% ipython --no-banner

In [1]: import numpy as np

In [2]: np.set_printoptions(suppress=True, linewidth=100)

In [3]: def tidy(a):
   ...:     return np.round(a, 2) + 0
   ...: 

In [4]: F = np.load("block8.npy")

In [5]: F
Out[5]: 
array([[-0.16, -0.8 ,  0.8 ],
       [ 0.06,  2.26, -4.78],
       [-0.12, -1.72,  3.16],
       [-0.12,  0.52, -1.96],
       [-0.22, -2.22,  3.66]])

In [6]: np.unravel_index(np.abs(F).argmax(), F.shape)
Out[6]: (np.int64(1), np.int64(2))

In [7]: np.count_nonzero(F)
Out[7]: np.int64(15)

In [8]: tidy(F.mean(axis=0))
Out[8]: array([-0.11, -0.39,  0.18])

In [9]: tidy(np.linalg.norm(F))
Out[9]: np.float64(8.05)

In [10]: U, sv, VT = np.linalg.svd(F)

In [11]: np.argmax(sv[:-1] / (sv[1:] + 1e-6)) + 1
Out[11]: np.int64(2)

In [12]: tidy(sv)
Out[12]: array([8.01, 0.71, 0.  ])

In [13]: A2 = U[:, :2] @ np.diag(sv[:2]) @ VT[:2]

In [14]: np.linalg.matrix_rank(F, rtol=0.05)
Out[14]: np.int64(2)

In [15]: np.linalg.matrix_rank(A2)
Out[15]: np.int64(2)

In [16]: tidy(np.linalg.norm(F - A2) / np.linalg.norm(F))
Out[16]: np.float64(0.0)

In [17]: cov = F.T @ F

In [18]: tidy(np.diag(cov))
Out[18]: array([ 0.11, 13.9 , 50.71])

In [19]: tidy(np.linalg.eigvalsh(cov)[::-1])
Out[19]: array([64.22,  0.5 ,  0.  ])

In [20]: tidy(np.trace(cov)), tidy((F ** 2).sum())
Out[20]: (np.float64(64.72), np.float64(64.72))

In [21]: np.allclose(cov, cov.T)
Out[21]: True

In [22]: np.linalg.matrix_rank(cov)
Out[22]: np.int64(2)

In [23]: U, sv, VT = np.linalg.svd(F)

In [24]: evecs = VT[:(sv > 1e-8).sum()]

In [25]: rng = np.random.default_rng(55650)

In [26]: x = F[0] + -3 * F[2] + rng.integers(2) * np.eye(3)[1]

In [27]: tidy(x)
Out[27]: array([ 0.2 ,  4.36, -8.68])

In [28]: tidy(np.linalg.norm(x - evecs.T @ evecs @ x))
Out[28]: np.float64(0.0)

In [29]: np.allclose(evecs.T @ evecs @ x, x)
Out[29]: True

In [30]: r = np.linalg.matrix_rank(F)

In [31]: r
Out[31]: np.int64(2)

In [32]: N = np.linalg.svd(F)[2][r:].T

In [33]: tidy(F @ N)
Out[33]: 
array([[0.],
       [0.],
       [0.],
       [0.],
       [0.]])

In [34]: np.allclose(F @ N, 0)
Out[34]: True

In [35]: [int(np.linalg.matrix_rank(np.delete(F, i, axis=0))) for i in range(5)]
Out[35]: [2, 2, 2, 2, 2]

In [36]: [int(np.linalg.matrix_rank(F[:, :j + 1])) for j in range(3)]
Out[36]: [1, 2, 2]

In [37]: tidy(N[:, 0] / N[np.abs(N[:, 0]).round(6).argmax(), 0])
Out[37]: array([ 1.  , -0.36, -0.16])

In [38]: m1 = np.load("mat.npy")

In [39]: m1
Out[39]: 
array([[56, 18],
       [18, 15]])

In [40]: # symmetric

In [41]: vals, evecs = np.linalg.eigh(m1)

In [42]: tidy(np.linalg.svd(m1, compute_uv=False))
Out[42]: array([62.78,  8.22])

In [43]: vals.sum(), np.trace(m1)
Out[43]: (np.float64(71.0), np.int64(71))

In [44]: tidy(np.linalg.eigvalsh(m1 @ m1))
Out[44]: array([  67.55, 3941.45])

In [45]: (vals > 1e-8).sum(), (vals < -1e-8).sum()
Out[45]: (np.int64(2), np.int64(0))

In [46]: tidy(np.linalg.eigvalsh(m1 + -2 * np.eye(2)))
Out[46]: array([ 6.22, 60.78])

In [47]: m1.sum(axis=1)
Out[47]: array([74, 33])

In [48]: m1.sum(axis=0)
Out[48]: array([74, 33])

In [49]: np.linalg.matrix_rank(m1)
Out[49]: np.int64(2)

In [50]: tidy(np.linalg.svd(m1, compute_uv=False))
Out[50]: array([62.78,  8.22])

In [51]: m1.mean(axis=0)
Out[51]: array([37. , 16.5])

In [52]: np.diff(m1, axis=0)
Out[52]: array([[-38,  -3]])

In [53]: tidy(np.linalg.norm(m1))
Out[53]: np.float64(63.32)

In [54]: m1 - m1[0]
Out[54]: 
array([[  0,   0],
       [-38,  -3]])

In [55]: np.count_nonzero(m1)
Out[55]: np.int64(4)

In [56]: m1.shape
Out[56]: (2, 2)

In [57]: O, _ = np.linalg.qr(np.array([[0.9, 0.1], [0.1, 0.3]]))

In [58]: vals = np.array([1, 3])

In [59]: J = O @ np.diag(vals) @ O.T

In [60]: tidy(J)
Out[60]: 
array([[ 1.02, -0.22],
       [-0.22,  2.98]])

In [61]: # symmetric

In [62]: x = np.ones(2)

In [63]: for _ in range(4):
    ...:     x = J @ x
    ...:     x /= np.linalg.norm(x)
    ...:     print(round(x @ J @ x, 2))
    ...: 
2.7
2.96
3.0
3.0

In [64]: tidy(np.linalg.eigvalsh(J)[-1])
Out[64]: np.float64(3.0)

In [65]: A = np.loadtxt("sample10.csv", delimiter=",")

In [66]: A
Out[66]: 
array([[ 0.  , -0.77,  0.73, -0.43],
       [-1.54,  0.33,  1.1 , -1.33],
       [ 0.93, -0.55, -0.56,  1.07],
       [-1.07,  0.99, -1.53,  2.69],
       [ 0.86, -1.98,  0.95,  0.02]])

In [67]: def softmax(z):
    ...:     e = np.exp(z - z.max(axis=-1, keepdims=True))
    ...:     return e / e.sum(axis=-1, keepdims=True)
    ...: 

In [68]: tidy(softmax(A[2] + 3))
Out[68]: array([0.38, 0.09, 0.09, 0.44])

In [69]: tidy(softmax(10 * A[2]))
Out[69]: array([0.2, 0. , 0. , 0.8])

In [70]: S = A @ A.T / np.sqrt(4)

In [71]: tidy(softmax(S))
Out[71]: 
array([[0.25, 0.23, 0.1 , 0.03, 0.39],
       [0.1 , 0.85, 0.01, 0.01, 0.03],
       [0.08, 0.02, 0.38, 0.31, 0.21],
       [0.  , 0.  , 0.01, 0.99, 0.  ],
       [0.14, 0.03, 0.09, 0.01, 0.74]])

In [72]: tidy(softmax(S + np.triu(np.full(S.shape, -np.inf), 1)))
Out[72]: 
array([[1.  , 0.  , 0.  , 0.  , 0.  ],
       [0.1 , 0.9 , 0.  , 0.  , 0.  ],
       [0.17, 0.03, 0.79, 0.  , 0.  ],
       [0.  , 0.  , 0.01, 0.99, 0.  ],
       [0.14, 0.03, 0.09, 0.01, 0.74]])

In [73]: U, sv, VT = np.linalg.svd(A)

In [74]: np.argmax(sv[:-1] / (sv[1:] + 1e-6)) + 1
Out[74]: np.int64(3)

In [75]: A2 = U[:, :3] @ np.diag(sv[:3]) @ VT[:3]

In [76]: tidy(np.linalg.norm(A - A2, 2)), tidy(sv[3])
Out[76]: (np.float64(0.0), np.float64(0.0))

In [77]: tidy(A2)
Out[77]: 
array([[ 0.  , -0.77,  0.73, -0.43],
       [-1.54,  0.33,  1.1 , -1.33],
       [ 0.93, -0.55, -0.56,  1.07],
       [-1.07,  0.99, -1.53,  2.69],
       [ 0.86, -1.98,  0.95,  0.02]])

In [78]: tidy(np.linalg.norm(A - A2) / np.linalg.norm(A))
Out[78]: np.float64(0.0)

In [79]: np.argsort(-np.linalg.norm(A, axis=0).round(6), kind="stable")[:3]
Out[79]: array([3, 1, 2])

In [80]: x = np.array([0, -3, 0, -1])

In [81]: tidy(A @ (2 * x))
Out[81]: array([  5.48,   0.68,   1.16, -11.32,  11.84])

In [82]: np.linalg.norm(A @ x) <= np.linalg.norm(A, 2) * np.linalg.norm(x) + 1e-9
Out[82]: np.True_

In [83]: tidy(A * x)
Out[83]: 
array([[ 0.  ,  2.31,  0.  ,  0.43],
       [ 0.  , -0.99,  0.  ,  1.33],
       [ 0.  ,  1.65,  0.  , -1.07],
       [ 0.  , -2.97,  0.  , -2.69],
       [ 0.  ,  5.94,  0.  , -0.02]])

In [84]: f, v = A[1], A[2]

In [85]: tidy(f @ v)
Out[85]: np.float64(-3.65)

In [86]: p = (f @ v) / (f @ f) * f

In [87]: tidy((v - p) @ f)
Out[87]: np.float64(0.0)

In [88]: tidy(np.linalg.norm(f + v) ** 2 + np.linalg.norm(f - v) ** 2)
Out[88]: np.float64(16.17)
